$ ipython --no-banner

In [1]: import numpy as np

In [2]: from numpy import linalg as LA

In [3]: np.set_printoptions(precision=1, suppress=True, linewidth=100)

In [4]: feats = np.load("data.npy")

In [5]: feats
Out[5]: 
array([[ 0.,  1., -1., -2., -4., -1.,  0., -2.,  4.,  4., -3., -3., -4.],
       [ 1.,  0.,  0.,  0.,  0.,  0.,  0.,  0.,  0.,  0.,  0.,  0.,  0.],
       [-1.,  0.,  0.,  0.,  0.,  0.,  0.,  0.,  0.,  0.,  0.,  0.,  0.],
       [-2.,  0.,  0.,  0.,  0.,  0.,  0.,  0.,  0.,  0.,  0.,  0.,  0.],
       [-4.,  0.,  0.,  0.,  0.,  0.,  0.,  0.,  0.,  0.,  0.,  0.,  0.],
       [-1.,  0.,  0.,  0.,  0.,  0.,  0.,  0.,  0.,  0.,  0.,  0.,  0.],
       [ 0.,  0.,  0.,  0.,  0.,  0.,  0.,  0.,  0.,  0.,  0.,  0.,  0.],
       [-2.,  0.,  0.,  0.,  0.,  0.,  0.,  0.,  0.,  0.,  0.,  0.,  0.],
       [ 4.,  0.,  0.,  0.,  0.,  0.,  0.,  0.,  0.,  0.,  0.,  0.,  0.],
       [ 4.,  0.,  0.,  0.,  0.,  0.,  0.,  0.,  0.,  0.,  0.,  0.,  0.],
       [-3.,  0.,  0.,  0.,  0.,  0.,  0.,  0.,  0.,  0.,  0.,  0.,  0.],
       [-3.,  0.,  0.,  0.,  0.,  0.,  0.,  0.,  0.,  0.,  0.,  0.,  0.],
       [-4.,  0.,  0.,  0.,  0.,  0.,  0.,  0.,  0.,  0.,  0.,  0.,  0.]])

In [6]: np.allclose(feats[:-1].T @ LA.lstsq(feats[:-1].T, feats[-1])[0], feats[-1])
Out[6]: True

In [7]: LA.lstsq(feats[:-1].T, feats[-1])[2]
Out[7]: np.int32(2)

In [8]: np.abs(np.diag(LA.qr(feats)[1])) > 1e-9
Out[8]: array([ True,  True, False, False, False, False, False, False, False, False, False, False, False])

In [9]: [round(float(x), 1) for x in LA.svd(feats, compute_uv=False)[:3]]
Out[9]: [9.6, 9.6, 0.0]

In [10]: LA.norm(feats, axis=1)
Out[10]: array([9.6, 1. , 1. , 2. , 4. , 1. , 0. , 2. , 4. , 4. , 3. , 3. , 4. ])

In [11]: round(LA.norm(feats) ** 2 / LA.norm(feats, 2) ** 2, 1)
Out[11]: np.float64(2.0)

In [12]: round(float(LA.norm(feats, 2)), 1)
Out[12]: 9.6

In [13]: feats[1] @ feats[11]
Out[13]: np.float64(-3.0)

In [14]: round(LA.norm(feats, 1), 1), round(float(LA.norm(feats, np.inf)), 1)
Out[14]: (np.float64(29.0), 29.0)

In [15]: np.round(LA.norm(feats[1], 1), 1), np.round(LA.norm(feats[1], np.inf), 1)
Out[15]: (np.float64(1.0), np.float64(1.0))

In [16]: LA.norm(feats, axis=0)
Out[16]: array([9.6, 1. , 1. , 2. , 4. , 1. , 0. , 2. , 4. , 4. , 3. , 3. , 4. ])

In [17]: data = np.load("x.npy")

In [18]: data
Out[18]: 
array([[ 0.1, -0.3,  0.4,  0.5,  0. ,  0. ,  0.4, -0.4, -0.7, -0.1, -0.5],
       [ 1.8, -0.2, -0.8,  3.2,  0.2,  2.5,  0.5,  0. ,  0. , -1.8,  1. ],
       [-0.3,  0.5, -0.8, -1. ,  0.1, -0.3,  0. ,  0.4,  0.4,  0.4,  0.1],
       [-2.7,  1.4, -1. , -2.2, -3.4, -1.5,  0.1,  0.3, -1.6,  1.5,  0.6],
       [-2.3,  1.1, -0.2, -1.7, -1.5, -0.8, -0.9,  0.1, -0.2,  2.3,  0.9],
       [-2. ,  0.2,  1.7, -2.8, -1.7, -2.6, -0.8, -0.6, -0.4,  2.1, -0.8],
       [ 1.9,  0. ,  0.8,  5.4, -0.3,  4.4, -1.2, -1. ,  0.8, -1.2,  1.7],
       [-0.6, -1.4,  0.8, -3.6, -0.2, -2.8,  0.5,  1.9,  0.3,  0. , -1.7],
       [-0.1,  2.2, -1.4,  1.9, -3.4,  0.5,  0.8,  0.7, -0.2, -1.3,  0.7],
       [-0.3,  0.1, -0.3, -1.5,  0.8, -1.1,  0.4, -0.5, -0.4,  0.5, -0.8],
       [ 0.1, -0.9,  0.1, -3.8,  1.3, -3.3,  0.6,  0.6, -0.5,  0. , -2.2],
       [-1.1,  0.3, -0.2, -1.3, -0.5, -0.8, -0.9, -0.3, -0.1,  1.3,  0.7],
       [ 2. ,  0.2, -1.2,  2.9,  0.6,  2.5,  0.8,  0.8,  1.2, -2.4,  0.9],
       [ 1.3,  0.8, -1.7,  0.4, -0.1,  0.3,  0.5,  0.3,  0.8, -1.6,  0.3],
       [-0.3, -0.1, -1.5, -2.5,  0. , -1.6,  1.2,  1.6, -0.5, -0.7, -0.7],
       [-1.7,  0.3,  0.4, -3.2, -1.3, -2.8, -0.1, -0.5, -1.3,  1.6, -1.2],
       [ 2.4, -0.4,  2. ,  3.7,  2.2,  2.7, -1.4, -0.8,  3.3, -0.9,  0.6],
       [ 0.8, -0.6,  0.5,  1.9,  0.5,  1.3, -0.4, -0.7,  0.1, -0.5,  0. ],
       [-0.7,  0. , -0.7, -2. ,  0. , -1.6,  0.5,  0.5, -0.2,  0.2, -0.3],
       [-0.3,  0. ,  1.1,  0.8, -0.8,  0.2, -0.6,  0.5,  1. ,  0.4,  0. ],
       [-0.9,  0.8, -2.9, -1.1,  0.6, -0.7,  1.3,  0. , -1.7,  0.2,  0.2],
       [ 0. , -0.9,  0.8,  0.6,  0.2,  0.9,  0.4,  0.7,  0.3, -0.4,  0. ],
       [-1.5,  0.3,  0.5, -2.2, -1.8, -2. , -0.7,  0.1,  0.1,  1.4,  0.4],
       [ 1.5,  0.9, -1.1,  3.5,  0.9,  2.3,  0. ,  0.1,  1.7, -1.3,  1.1],
       [-0.2, -0.2, -1.8, -2.2,  2.3, -0.9,  1.4,  1.3,  0.4, -0.4, -0.1],
       [ 2.6, -0.5, -3.7,  2.5,  4. ,  2.2,  2.4,  0.2, -0.4, -2.8,  0.1]])

In [19]: lab = data[:, 4] > np.median(data[:, 4])

In [20]: f = data[lab].mean(axis=0) - data[~lab].mean(axis=0)

In [21]: f
Out[21]: array([ 1.5, -0.4, -0.7,  1.6,  2.2,  1.5,  0.6, -0.1,  0.5, -1.2,  0.1])

In [22]: lab.astype(int)
Out[22]: array([0, 1, 1, 0, 0, 0, 0, 0, 0, 1, 1, 0, 1, 0, 0, 0, 1, 1, 0, 0, 1, 1, 0, 1, 1, 1])
